In [1]: import numpy as np

In [2]: np.set_printoptions(precision=2, suppress=True, linewidth=160, legacy="1.25")

In [3]: def rnd(a):
   ...:     return np.round(a, 2) + 0
   ...: 

In [4]: feats = np.load("layer3.npy")

In [5]: feats
Out[5]: 
array([[13., -6.,  3., 12., 12.],
       [-6.,  8., -2., -8., -8.],
       [ 3., -2.,  5.,  4.,  4.],
       [12., -8.,  4., 20., 16.],
       [12., -8.,  4., 16., 20.]])

In [6]: vec = np.array([-1, -4, 4, 4, 4])

In [7]: rhs = feats @ vec

In [8]: beta, lr = np.zeros(5), 1 / np.linalg.norm(feats, 2) ** 2

In [9]: for i in range(5):
   ...:     beta -= lr * feats.T @ (feats @ beta - rhs)
   ...:     if i % 1 == 0: print(i, round(np.linalg.norm(feats @ beta - rhs), 2))
   ...: 
0 21.2
1 21.07
2 20.93
3 20.8
4 20.66

In [10]: rnd(np.linalg.cond(feats))
Out[10]: 12.5

In [11]: print(rnd(np.linalg.norm(feats, 2) / np.linalg.norm(feats)))
0.99

In [12]: print(round(np.log10(np.linalg.cond(feats))))
1

In [13]: ev, evecs = np.linalg.eig(feats)

In [14]: rnd(np.sort(np.linalg.eigvals(np.linalg.inv(feats))))
Out[14]: array([0.02, 0.25, 0.25, 0.25, 0.25])

In [15]: rnd(feats @ evecs[:, 0] - ev[0] * evecs[:, 0])
Out[15]: array([0., 0., 0., 0., 0.])

In [16]: rnd(ev)
Out[16]: array([ 4., 50.,  4.,  4.,  4.])

In [17]: ev, evecs = np.linalg.eigh(feats)

In [18]: vec = np.array([0, 0, 7, 4, 9])

In [19]: rnd(evecs * np.maximum(ev, 0) @ evecs.T)
Out[19]: 
array([[13., -6.,  3., 12., 12.],
       [-6.,  8., -2., -8., -8.],
       [ 3., -2.,  5.,  4.,  4.],
       [12., -8.,  4., 20., 16.],
       [12., -8.,  4., 16., 20.]])

In [20]: np.abs(feats).sum(axis=1).max(), np.abs(ev).max()
Out[20]: (60.0, 50.0)

In [21]: vec @ feats @ vec
Out[21]: 4065.0

In [22]: rnd(np.linalg.eigvalsh(feats[1:, 1:]))
Out[22]: array([ 4.,  4.,  4., 41.])

In [23]: print(rnd(vec @ feats @ vec / (vec @ vec)), rnd(ev[0]), ev[-1])
27.84 4.0 50.0

In [24]: (np.sign(evecs[:, -1].round(6)) == np.sign(evecs[0, -1].round(6))).astype(int)
Out[24]: array([1, 0, 1, 1, 1])

In [25]: rnd(evecs * np.abs(ev) @ evecs.T)
Out[25]: 
array([[13., -6.,  3., 12., 12.],
       [-6.,  8., -2., -8., -8.],
       [ 3., -2.,  5.,  4.,  4.],
       [12., -8.,  4., 20., 16.],
       [12., -8.,  4., 16., 20.]])
